>>> import numpy as np
>>> np.set_printoptions(precision=2, suppress=True, linewidth=120)
>>> def rd(a):
...     return np.round(a, 2) + 0
... 
>>> rng = np.random.default_rng(472199)
>>> z = rng.integers(0, 3, 12)
>>> feats = np.triu((z[:, None] == z) & (rng.random((12, 12)) < 0.8), 1).astype(int)
>>> feats += feats.T
>>> feats
array([[0, 0, 1, 0, 0, 0, 1, 0, 0, 0, 0, 0],
       [0, 0, 0, 0, 1, 1, 0, 0, 0, 1, 0, 0],
       [1, 0, 0, 0, 0, 0, 1, 0, 0, 0, 0, 0],
       [0, 0, 0, 0, 1, 1, 0, 0, 0, 1, 0, 0],
       [0, 1, 0, 1, 0, 1, 0, 0, 0, 1, 0, 0],
       [0, 1, 0, 1, 1, 0, 0, 0, 0, 0, 0, 0],
       [1, 0, 1, 0, 0, 0, 0, 0, 0, 0, 0, 0],
       [0, 0, 0, 0, 0, 0, 0, 0, 1, 0, 1, 1],
       [0, 0, 0, 0, 0, 0, 0, 1, 0, 0, 1, 1],
       [0, 1, 0, 1, 1, 0, 0, 0, 0, 0, 0, 0],
       [0, 0, 0, 0, 0, 0, 0, 1, 1, 0, 0, 1],
       [0, 0, 0, 0, 0, 0, 0, 1, 1, 0, 1, 0]])
>>> rd(np.sort(np.linalg.eigvals(feats).real))
array([-2.  , -1.24, -1.  , -1.  , -1.  , -1.  , -1.  ,  0.  ,  0.  ,  2.  ,  3.  ,  3.24])
>>> feats @ feats
array([[2, 0, 1, 0, 0, 0, 1, 0, 0, 0, 0, 0],
       [0, 3, 0, 3, 2, 1, 0, 0, 0, 1, 0, 0],
       [1, 0, 2, 0, 0, 0, 1, 0, 0, 0, 0, 0],
       [0, 3, 0, 3, 2, 1, 0, 0, 0, 1, 0, 0],
       [0, 2, 0, 2, 4, 2, 0, 0, 0, 2, 0, 0],
       [0, 1, 0, 1, 2, 3, 0, 0, 0, 3, 0, 0],
       [1, 0, 1, 0, 0, 0, 2, 0, 0, 0, 0, 0],
       [0, 0, 0, 0, 0, 0, 0, 3, 2, 0, 2, 2],
       [0, 0, 0, 0, 0, 0, 0, 2, 3, 0, 2, 2],
       [0, 1, 0, 1, 2, 3, 0, 0, 0, 3, 0, 0],
       [0, 0, 0, 0, 0, 0, 0, 2, 2, 0, 3, 2],
       [0, 0, 0, 0, 0, 0, 0, 2, 2, 0, 2, 3]])
>>> (feats != 0).astype(int)
array([[0, 0, 1, 0, 0, 0, 1, 0, 0, 0, 0, 0],
       [0, 0, 0, 0, 1, 1, 0, 0, 0, 1, 0, 0],
       [1, 0, 0, 0, 0, 0, 1, 0, 0, 0, 0, 0],
       [0, 0, 0, 0, 1, 1, 0, 0, 0, 1, 0, 0],
       [0, 1, 0, 1, 0, 1, 0, 0, 0, 1, 0, 0],
       [0, 1, 0, 1, 1, 0, 0, 0, 0, 0, 0, 0],
       [1, 0, 1, 0, 0, 0, 0, 0, 0, 0, 0, 0],
       [0, 0, 0, 0, 0, 0, 0, 0, 1, 0, 1, 1],
       [0, 0, 0, 0, 0, 0, 0, 1, 0, 0, 1, 1],
       [0, 1, 0, 1, 1, 0, 0, 0, 0, 0, 0, 0],
       [0, 0, 0, 0, 0, 0, 0, 1, 1, 0, 0, 1],
       [0, 0, 0, 0, 0, 0, 0, 1, 1, 0, 1, 0]])
>>> rd(np.linalg.det(feats))
np.float64(0.0)
>>> feats[6] @ feats[2]
np.int64(1)
>>> rd(np.linalg.norm(feats, 2))
np.float64(3.24)
>>> Uu, sig, VT = np.linalg.svd(feats)
>>> np.argmax(sig[:-1] / (sig[1:] + 1e-6)) + 1
np.int64(10)
>>> out = Uu[:, :10] @ np.diag(sig[:10]) @ VT[:10]
>>> rd(out)
array([[0., 0., 1., 0., 0., 0., 1., 0., 0., 0., 0., 0.],
       [0., 0., 0., 0., 1., 1., 0., 0., 0., 1., 0., 0.],
       [1., 0., 0., 0., 0., 0., 1., 0., 0., 0., 0., 0.],
       [0., 0., 0., 0., 1., 1., 0., 0., 0., 1., 0., 0.],
       [0., 1., 0., 1., 0., 1., 0., 0., 0., 1., 0., 0.],
       [0., 1., 0., 1., 1., 0., 0., 0., 0., 0., 0., 0.],
       [1., 0., 1., 0., 0., 0., 0., 0., 0., 0., 0., 0.],
       [0., 0., 0., 0., 0., 0., 0., 0., 1., 0., 1., 1.],
       [0., 0., 0., 0., 0., 0., 0., 1., 0., 0., 1., 1.],
       [0., 1., 0., 1., 1., 0., 0., 0., 0., 0., 0., 0.],
       [0., 0., 0., 0., 0., 0., 0., 1., 1., 0., 0., 1.],
       [0., 0., 0., 0., 0., 0., 0., 1., 1., 0., 1., 0.]])
>>> np.linalg.matrix_rank(out)
np.int64(10)
>>> Uu, sig, VT = np.linalg.svd(feats)
>>> evecs = VT[:(sig > 1e-8).sum()]
>>> vec = feats[4] + -3 * feats[1] + rng.integers(2) * np.eye(12)[9]
>>> vec
array([ 0.,  1.,  0.,  1., -3., -2.,  0.,  0.,  0., -2.,  0.,  0.])
>>> np.linalg.matrix_rank(np.vstack([feats, vec]))
np.int64(10)
>>> np.allclose(evecs.T @ evecs @ vec, vec)
True
>>> F = np.load("layer4.npy")
>>> rd(F)
array([[-0.72,  0.13, -0.5 ,  0.41,  0.  ,  0.22],
       [ 0.05, -0.07,  0.39,  0.8 ,  0.22, -0.39],
       [-0.14, -0.41, -0.07,  0.02, -0.79, -0.42],
       [ 0.19, -0.84, -0.21,  0.15,  0.22,  0.39],
       [-0.48, -0.15,  0.74, -0.11, -0.11,  0.41],
       [ 0.43,  0.29,  0.02,  0.4 , -0.51,  0.55]])
>>> # columns are unit length and at right angles
>>> out = np.linalg.invert(F)
Traceback (most recent call last):
  File "<python-input-28>", line 1, in <module>
    out = np.linalg.invert(F)
          ^^^^^^^^^^^^^^^^
AttributeError: module 'numpy.linalg' has no attribute 'invert'
>>> out = np.linalg.inv(F)
>>> rd(np.linalg.cond(F))
np.float64(1.0)
>>> rd(np.linalg.det(F) * np.linalg.det(out))
np.float64(1.0)
>>> blk = np.stack([F, 2 * F, F[::-1]])
>>> np.linalg.matrix_rank(blk)
array([6, 6, 6])
>>> blk.shape
(3, 6, 6)
>>> (blk @ F.T).shape
(3, 6, 6)
>>> rd(np.linalg.norm(blk, axis=(1, 2)))
array([2.45, 4.9 , 2.45])
>>> u = np.array([1, 4, 4])
>>> rd(np.correlate(F[4], F[1], "full"))
array([ 0.19, -0.05, -0.71, -0.1 ,  0.59,  0.  , -0.1 ,  0.33,  0.16, -0.03,  0.02])
>>> E = np.load("arr.npy")
>>> E
array([[2, 3, 3, 3, 2, 3, 1, 2, 0, 2],
       [3, 2, 3, 3, 3, 2, 3, 1, 2, 0],
       [3, 3, 2, 3, 3, 3, 2, 3, 1, 2],
       [3, 3, 3, 2, 3, 3, 3, 2, 3, 1],
       [2, 3, 3, 3, 2, 3, 3, 3, 2, 3],
       [3, 2, 3, 3, 3, 2, 3, 3, 3, 2],
       [1, 3, 2, 3, 3, 3, 2, 3, 3, 3],
       [2, 1, 3, 2, 3, 3, 3, 2, 3, 3],
       [0, 2, 1, 3, 2, 3, 3, 3, 2, 3],
       [2, 0, 2, 1, 3, 2, 3, 3, 3, 2]])
>>> # symmetric, so the eigenvalues are real
>>> w, evecs = np.linalg.eigh(E)
>>> vec = np.array([2, 5, 5, -6, 2, 9, 7, -9, -9, -8])
>>> vec @ E @ vec
np.int64(164)
>>> np.abs(E).sum(axis=1).max(), rd(np.abs(w).max())
(np.int64(27), np.float64(24.41))
>>> u = np.array([0, 2, 0, 0, 1, 2, 0, 0, 1, 2])
>>> out = E + np.outer(u, np.eye(10)[2])
>>> out
array([[2., 3., 3., 3., 2., 3., 1., 2., 0., 2.],
       [3., 2., 5., 3., 3., 2., 3., 1., 2., 0.],
       [3., 3., 2., 3., 3., 3., 2., 3., 1., 2.],
       [3., 3., 3., 2., 3., 3., 3., 2., 3., 1.],
       [2., 3., 4., 3., 2., 3., 3., 3., 2., 3.],
       [3., 2., 5., 3., 3., 2., 3., 3., 3., 2.],
       [1., 3., 2., 3., 3., 3., 2., 3., 3., 3.],
       [2., 1., 3., 2., 3., 3., 3., 2., 3., 3.],
       [0., 2., 2., 3., 2., 3., 3., 3., 2., 3.],
       [2., 0., 4., 1., 3., 2., 3., 3., 3., 2.]])
>>> z = rng.permutation(10)
>>> z
array([5, 0, 9, 7, 3, 6, 8, 2, 1, 4])
>>> out = E[z][:, z]
>>> rd(np.linalg.det(out)), rd(np.linalg.det(E[z]))
(np.float64(315.0), np.float64(315.0))
>>> rd(np.sort(np.abs(np.linalg.eigvals(out))))
array([ 0.11,  0.59,  1.23,  1.3 ,  1.62,  1.81,  2.09,  4.45,  4.52, 24.41])
>>> vec = np.array([-1, 2, 1, 0, -1, 2, -3, 1, -1, -3])
>>> target = E @ vec
>>> target
array([  4,  -5,  -2,  -4,  -6, -10,  -5, -13,  -8, -14])
>>> rd(np.linalg.solve(E, target + E[:, 9]))
array([-1.,  2.,  1.,  0., -1.,  2., -3.,  1., -1., -2.])
>>> rd(np.linalg.solve(E, target))
array([-1.,  2.,  1.,  0., -1.,  2., -3.,  1., -1., -3.])
>>> K = np.load("sample17.npy")
>>> rd(K)
array([[-0.3 ,  0.22,  0.38, -0.15,  0.28],
       [ 0.61, -0.36, -0.07, -0.36,  0.46],
       [-0.13, -0.61, -0.25, -0.15, -0.58],
       [-0.17, -0.15,  0.68, -0.18, -0.25],
       [ 0.48,  0.19,  0.35, -0.44, -0.34],
       [-0.48, -0.23, -0.08, -0.57,  0.24],
       [ 0.13, -0.46,  0.41,  0.53,  0.08],
       [ 0.13,  0.35, -0.15, -0.05, -0.37]])
>>> # orthonormal columns
>>> Uu, sig, VT = np.linalg.svd(K, full_matrices=False)
>>> rd(Uu.T @ Uu)
array([[1., 0., 0., 0., 0.],
       [0., 1., 0., 0., 0.],
       [0., 0., 1., 0., 0.],
       [0., 0., 0., 1., 0.],
       [0., 0., 0., 0., 1.]])
>>> (sig > 1e-8).sum()
np.int64(5)
>>> np.allclose(Uu * sig @ VT, K)
True
>>> rd(sig)
array([1., 1., 1., 1., 1.])
